$ python3 -q
>>> import numpy as np
>>> import numpy.linalg as la
>>> np.set_printoptions(suppress=True, linewidth=200)
>>> feats = np.array([[0, 0, 0],
...     [19, 13, 20],
...     [28, 19, 29],
...     [10, 7, 11],
...     [0, 0, 0],
...     [0, 0, 0],
...     [19, 13, 20],
...     [0, 0, 0],
...     [28, 19, 29],
...     [1, 1, 2]])
>>> def softmax(z):
...     e = np.exp(z - z.max(axis=-1, keepdims=True))
...     return e / e.sum(axis=-1, keepdims=True)
... 
>>> print(np.round(softmax(feats[3]), 2))
[0.27 0.01 0.72]
>>> print(softmax(feats).sum(axis=1))
[1. 1. 1. 1. 1. 1. 1. 1. 1. 1.]
>>> print(np.round(softmax(10 * feats[3]), 2) + 0)
[0. 0. 1.]
>>> scores = feats @ feats.T / np.sqrt(3)
>>> print(np.round(softmax(scores + np.triu(np.full(scores.shape, -np.inf), 1)), 2) + 0)
[[1.   0.   0.   0.   0.   0.   0.   0.   0.   0.  ]
 [0.   1.   0.   0.   0.   0.   0.   0.   0.   0.  ]
 [0.   0.   1.   0.   0.   0.   0.   0.   0.   0.  ]
 [0.   0.   1.   0.   0.   0.   0.   0.   0.   0.  ]
 [0.2  0.2  0.2  0.2  0.2  0.   0.   0.   0.   0.  ]
 [0.17 0.17 0.17 0.17 0.17 0.17 0.   0.   0.   0.  ]
 [0.   0.   1.   0.   0.   0.   0.   0.   0.   0.  ]
 [0.12 0.12 0.12 0.12 0.12 0.12 0.12 0.12 0.   0.  ]
 [0.   0.   0.5  0.   0.   0.   0.   0.   0.5  0.  ]
 [0.   0.   0.5  0.   0.   0.   0.   0.   0.5  0.  ]]
>>> print(np.argsort(-la.norm(feats, axis=0).round(6), kind="stable")[:3])
[2 0 1]
>>> print(round(la.norm(feats, 2) / la.norm(feats), 2))
1.0
>>> cen = feats - feats.mean(axis=0)
>>> evecs = la.svd(cen)[2][:2]
>>> B = cen - cen @ evecs.T @ evecs
>>> print(np.round(np.diag(evecs.T @ evecs), 2))
[0.91 0.18 0.91]
>>> print(np.round(B.std(axis=0), 2) + 0)
[0. 0. 0.]
>>> print(np.round(np.cov(cen @ evecs.T, rowvar=False), 2) + 0)
[[361.61   0.  ]
 [  0.     0.06]]
>>> print(np.round(la.norm(B) / la.norm(cen), 2))
0.0
>>> print(np.round((cen @ evecs.T).std(axis=0), 2))
[18.04  0.22]
>>> rank = la.matrix_rank(feats)
>>> print(rank)
2
>>> null = la.svd(feats)[2][rank:].T
>>> print([int(la.matrix_rank(feats[:i])) for i in range(1, len(feats) + 1)])
[0, 1, 2, 2, 2, 2, 2, 2, 2, 2]
>>> print(la.matrix_rank(feats.T @ feats), la.matrix_rank(feats @ feats.T))
2 2
>>> print([int(la.matrix_rank(feats[:, :j + 1])) for j in range(3)])
[1, 2, 2]
>>> print(null.shape)
(3, 1)
>>> print(np.round(null @ null.T, 2))
[[ 0.09 -0.27  0.09]
 [-0.27  0.82 -0.27]
 [ 0.09 -0.27  0.09]]
>>> print(np.allclose(feats @ null, 0))
True
>>> print(np.round(null[:, 0] / null[np.abs(null[:, 0]).round(6).argmax(), 0], 2))
[-0.33  1.   -0.33]
